% python3 -q
>>> import numpy as np
>>> np.set_printoptions(precision=2, suppress=True, linewidth=160)
>>> def rd(a):
...     return np.round(a, 2) + 0
... 
>>> B = np.array([[-5, 5, -2, 0, 0, -2, 3, 1, -2, -5, -5, 2],
...     [4, 2, 5, 5, 3, 3, -4, 0, -3, 1, 4, 5],
...     [-3, -3, -4, -2, -4, -3, 1, 2, -3, 0, 5, -5],
...     [-3, -5, -4, -4, 3, -4, -4, 2, 1, 4, -2, 2],
...     [-4, -4, 2, 0, -1, 3, 0, 1, 4, -5, 3, -4],
...     [-3, -2, 4, 4, 1, -2, 1, -4, -2, 0, -4, 4],
...     [5, 3, 4, 3, 2, -1, 5, 1, 0, 3, 4, 1],
...     [3, 3, 4, 4, -2, -4, 2, -1, -4, -4, 4, -2],
...     [5, -1, -4, -3, 4, -2, -1, 3, 5, -4, -4, 3],
...     [-5, -3, 5, -2, -5, -5, -1, 1, 4, -2, -1, 5],
...     [0, -2, -3, -3, 3, -3, 2, -5, -2, -4, 0, -2],
...     [-4, -2, 4, -1, -3, 4, -5, 3, -5, 1, -4, 1]])
>>> M = np.triu(B)
>>> M
array([[-5,  5, -2,  0,  0, -2,  3,  1, -2, -5, -5,  2],
       [ 0,  2,  5,  5,  3,  3, -4,  0, -3,  1,  4,  5],
       [ 0,  0, -4, -2, -4, -3,  1,  2, -3,  0,  5, -5],
       [ 0,  0,  0, -4,  3, -4, -4,  2,  1,  4, -2,  2],
       [ 0,  0,  0,  0, -1,  3,  0,  1,  4, -5,  3, -4],
       [ 0,  0,  0,  0,  0, -2,  1, -4, -2,  0, -4,  4],
       [ 0,  0,  0,  0,  0,  0,  5,  1,  0,  3,  4,  1],
       [ 0,  0,  0,  0,  0,  0,  0, -1, -4, -4,  4, -2],
       [ 0,  0,  0,  0,  0,  0,  0,  0,  5, -4, -4,  3],
       [ 0,  0,  0,  0,  0,  0,  0,  0,  0, -2, -1,  5],
       [ 0,  0,  0,  0,  0,  0,  0,  0,  0,  0,  0, -2],
       [ 0,  0,  0,  0,  0,  0,  0,  0,  0,  0,  0,  1]])
>>> rng = np.random.default_rng(360407)
>>> labels = rng.permutation(12)
>>> labels
array([11,  7,  6,  8,  5,  3,  2,  0,  4, 10,  9,  1])
>>> B = M[labels][:, labels]
>>> rd(np.linalg.det(B)), rd(np.linalg.det(M[labels]))
(np.float64(0.0), np.float64(0.0))
>>> B
array([[ 1,  0,  0,  0,  0,  0,  0,  0,  0,  0,  0,  0],
       [-2, -1,  0, -4,  0,  0,  0,  0,  0,  4, -4,  0],
       [ 1,  1,  5,  0,  0,  0,  0,  0,  0,  4,  3,  0],
       [ 3,  0,  0,  5,  0,  0,  0,  0,  0, -4, -4,  0],
       [ 4, -4,  1, -2, -2,  0,  0,  0,  0, -4,  0,  0],
       [ 2,  2, -4,  1, -4, -4,  0,  0,  3, -2,  4,  0],
       [-5,  2,  1, -3, -3, -2, -4,  0, -4,  5,  0,  0],
       [ 2,  1,  3, -2, -2,  0, -2, -5,  0, -5, -5,  5],
       [-4,  1,  0,  4,  3,  0,  0,  0, -1,  3, -5,  0],
       [-2,  0,  0,  0,  0,  0,  0,  0,  0,  0,  0,  0],
       [ 5,  0,  0,  0,  0,  0,  0,  0,  0, -1, -2,  0],
       [ 5,  0, -4, -3,  3,  5,  5,  0,  3,  4,  1,  2]])
>>> np.allclose(B, M)
False
>>> np.trace(B)
np.int64(-6)
>>> rd(np.sort(np.abs(np.linalg.eigvals(B))))
array([0., 1., 1., 1., 2., 2., 2., 4., 4., 5., 5., 5.])
>>> left, sig, VT = np.linalg.svd(M)
>>> rd(sig)
array([15.47, 13.6 , 11.59, 10.41,  7.4 ,  6.36,  5.  ,  3.14,  1.5 ,  0.93,  0.1 ,  0.  ])
>>> B = left[:, :11] @ np.diag(sig[:11]) @ VT[:11]
>>> rd(B)
array([[-5.,  5., -2.,  0.,  0., -2.,  3.,  1., -2., -5., -5.,  2.],
       [ 0.,  2.,  5.,  5.,  3.,  3., -4.,  0., -3.,  1.,  4.,  5.],
       [ 0.,  0., -4., -2., -4., -3.,  1.,  2., -3.,  0.,  5., -5.],
       [ 0.,  0.,  0., -4.,  3., -4., -4.,  2.,  1.,  4., -2.,  2.],
       [ 0.,  0.,  0.,  0., -1.,  3.,  0.,  1.,  4., -5.,  3., -4.],
       [ 0.,  0.,  0.,  0.,  0., -2.,  1., -4., -2.,  0., -4.,  4.],
       [ 0.,  0.,  0.,  0.,  0.,  0.,  5.,  1.,  0.,  3.,  4.,  1.],
       [ 0.,  0.,  0.,  0.,  0.,  0.,  0., -1., -4., -4.,  4., -2.],
       [ 0.,  0.,  0.,  0.,  0.,  0.,  0.,  0.,  5., -4., -4.,  3.],
       [ 0.,  0.,  0.,  0.,  0.,  0.,  0.,  0.,  0., -2., -1.,  5.],
       [ 0.,  0.,  0.,  0.,  0.,  0.,  0.,  0.,  0.,  0.,  0., -2.],
       [ 0.,  0.,  0.,  0.,  0.,  0.,  0.,  0.,  0.,  0.,  0.,  1.]])
>>> np.linalg.matrix_rank(M, rtol=0.05)
np.int64(10)
>>> F = np.load("test5.npy")
>>> F
array([[0, 0, 0, 0, 0, 1, 0, 0],
       [0, 0, 0, 0, 0, 0, 1, 0],
       [0, 0, 0, 1, 0, 0, 1, 0],
       [0, 0, 1, 0, 0, 0, 1, 0],
       [0, 0, 0, 0, 0, 1, 0, 1],
       [1, 0, 0, 0, 1, 0, 0, 1],
       [0, 1, 1, 1, 0, 0, 0, 0],
       [0, 0, 0, 0, 1, 1, 0, 0]])
>>> np.trace(F @ F @ F) // 6
np.int64(2)
>>> F @ F
array([[1, 0, 0, 0, 1, 0, 0, 1],
       [0, 1, 1, 1, 0, 0, 0, 0],
       [0, 1, 2, 1, 0, 0, 1, 0],
       [0, 1, 1, 2, 0, 0, 1, 0],
       [1, 0, 0, 0, 2, 1, 0, 1],
       [0, 0, 0, 0, 1, 3, 0, 1],
       [0, 0, 1, 1, 0, 0, 3, 0],
       [1, 0, 0, 0, 1, 1, 0, 2]])
>>> np.argwhere(np.triu(F))
array([[0, 5],
       [1, 6],
       [2, 3],
       [2, 6],
       [3, 6],
       [4, 5],
       [4, 7],
       [5, 7]])
>>> Lm = np.diag(F.sum(axis=1)) - F
>>> rd(np.linalg.eigvalsh(Lm))
array([0., 0., 1., 1., 3., 3., 4., 4.])
>>> Lm
array([[ 1,  0,  0,  0,  0, -1,  0,  0],
       [ 0,  1,  0,  0,  0,  0, -1,  0],
       [ 0,  0,  2, -1,  0,  0, -1,  0],
       [ 0,  0, -1,  2,  0,  0, -1,  0],
       [ 0,  0,  0,  0,  2, -1,  0, -1],
       [-1,  0,  0,  0, -1,  3,  0, -1],
       [ 0, -1, -1, -1,  0,  0,  3,  0],
       [ 0,  0,  0,  0, -1, -1,  0,  2]])
>>> round(np.linalg.det(Lm[1:, 1:]))
0
